$ python -q
>>> import numpy as np
>>> import numpy.linalg as la
>>> np.set_printoptions(precision=2, suppress=True, linewidth=120, legacy="1.25")
>>> def tidy(a):
...     return np.round(a, 2) + 0
... 
>>> E = np.load("case4.npy")
>>> print(E)
[[  1.   -0.2  -0.1   1.5  -0.5  -0.9]
 [ -1.8   0.    1.2  -0.1  -0.1   1. ]
 [  1.4   1.1  -1.5   1.1  -0.4  -0.7]
 [ -1.4   0.7   0.4  -0.7  -0.7  -0.2]
 [  0.9  -0.6   2.2  -0.8  -0.3  -0.4]
 [ -0.6  -0.7  -0.8  -0.3   1.8   0. ]
 [  1.3  -0.1   0.3   0.7  -1.3   0.7]
 [  1.1  -0.9  -0.1   1.1  -0.7  -1.2]
 [  1.   -1.1  -0.3  -0.4  -1.1   1.3]
 [  0.4  -0.6  -1.2  -1.    0.2   0.5]
 [  1.   -1.5  -1.3  -0.8   0.9   0.4]
 [  0.9  -1.    0.8   0.4   0.8  -0.1]
 [  0.3   0.3   2.5   0.9  -0.5  -0.4]
 [  0.2   1.    0.6  -2.2   0.6  -2.2]
 [ -0.7  -0.1  -0.4  -0.5   0.6  -1. ]
 [ -0.3  -1.5  -1.2  -0.9   0.4   1.1]
 [ -1.4  -1.5   0.2   0.2  -0.7  -0.9]
 [  0.1   1.   -0.7  -1.1   0.8  -1.3]
 [ -0.6  -0.1   0.1  -0.7  -0.5  -1.3]
 [ -5.5 -11.    3.    4.5   0.    1. ]
 [ -0.2  -0.5  -0.5  -0.7   0.8   1.1]
 [ -1.   -0.4  -0.7  -1.6  -0.8   1.5]
 [  0.4  -1.    0.   -1.9  -0.5  -0.1]
 [  0.2   1.9  -1.5   1.    0.9   0.9]
 [  0.1  -0.6  -1.1   1.5   0.1   1.5]
 [  0.1   0.9   0.6   1.6   0.   -0.8]
 [  0.   -1.4  -1.3  -0.1   1.7   0.2]
 [  0.7   1.4  -0.6  -0.9  -2.8  -0.3]
 [  0.3  -0.7  -0.5  -0.5   1.2   0.1]
 [  2.    0.6  -0.3   0.6  -0.4   2.1]
 [  2.    1.6  -1.6   1.3   1.8   0. ]
 [ -0.2   1.2   2.8  -0.5  -1.8   0. ]
 [  1.4   1.5   0.    0.3   1.4   1. ]
 [  0.5   0.9  -0.7  -0.7  -1.8  -1.1]
 [  0.9  -0.2   1.7   0.4  -0.4  -0.8]
 [  0.    0.5  -0.2   0.2   0.4   0.2]
 [  1.1  -1.4  -0.8  -1.2  -0.5   0.6]
 [  0.7  -0.9   1.4  -0.4  -0.4  -2.2]
 [  0.6   2.5  -0.5   0.6  -1.1   0.7]
 [ -2.   -0.2  -1.1   0.8  -0.3  -0.1]
 [  2.1   0.3  -0.9   1.   -0.9  -0.6]
 [  0.3   0.5   0.4  -0.5   1.    0.5]]
>>> # row 19 is much longer than the rest
>>> other = np.array([[0, 1], [0, 2], [0, 1], [1, 2], [1, 1], [1, 3]])
>>> print(la.matrix_rank(E @ other))
2
>>> cov = np.cov(E, rowvar=False)
>>> print(tidy(E.std(axis=0)))
[1.3  1.96 1.16 1.17 1.   0.97]
>>> print(tidy(np.median(E, axis=0)))
[ 0.3  -0.15 -0.3  -0.2  -0.3   0.  ]
>>> dist = la.norm(E[:, None] - E[None], axis=-1)
>>> print(dist.shape)
(42, 42)
>>> print(dist.mean(axis=1).argmax())
19
>>> print(la.matrix_rank(dist ** 2))
8
>>> print(np.unravel_index(dist.round(6).argmax(), dist.shape))
(19, 30)
>>> print((dist + 1e9 * np.eye(42)).round(6).argmin(axis=1))
[ 7  3 40 18 34 26  8  0 36 20  9 28 34 17 18 20 18 14 14 16 28 15 36 32 35  0  5 33  5  6 23 12 41 27 12 41  9 34 23
 16  2 35]
>>> print(np.flatnonzero(dist[8] < dist.mean() / 2))
[ 6  8 36]
>>> M = np.loadtxt("data.csv", delimiter=",")
>>> print(M)
[[ -1.42  -0.63   6.42]
 [  4.44   2.1   -2.11]
 [  6.88  -3.34   1.53]
 [ -1.29  -2.77   1.28]
 [ -1.34  -6.28   2.59]
 [  5.54  -2.43   0.87]
 [-14.66   3.72  -1.51]
 [ -9.26  -5.14  -2.39]
 [-10.5   -0.4    0.43]
 [  2.82   0.82  -2.3 ]
 [ 10.83   0.42   0.5 ]
 [-10.18   2.08   4.04]
 [-12.69  -1.73   1.31]
 [  6.78   1.85   1.89]
 [ -6.31  -1.06  -3.81]
 [  0.44  -3.56  -0.39]
 [ -1.4    5.67   7.07]
 [ -7.24  -0.27  -1.13]
 [ -2.66   3.22  -0.18]
 [  9.51  -2.57   4.1 ]
 [ -0.53  -1.69  -2.16]
 [  0.98  -5.17   1.49]
 [  1.09  -3.87   6.84]
 [  0.21  -5.15  -1.18]
 [  3.34  -3.24  -0.48]
 [ -4.15  -1.95   2.24]]
>>> basis = E[[27, 41]].astype(float)
>>> for _ in range(4):
...     idx = la.norm(E[:, None] - basis, axis=-1).argmin(axis=1)
...     basis = np.array([E[idx == j].mean(axis=0) for j in range(2)])
... 
>>> print(idx)
[0 1 0 1 1 1 0 1 1 1 1 1 1 1 1 1 1 1 1 1 1 1 1 0 1 1 1 0 1 0 0 0 0 0 1 1 1 1 0 1 0 1]
>>> print(tidy(basis))
[[ 1.08  1.06 -0.38  0.5  -0.58  0.15]
 [-0.19 -0.77  0.1  -0.16  0.13 -0.07]]
>>> print(np.bincount(idx))
[12 30]
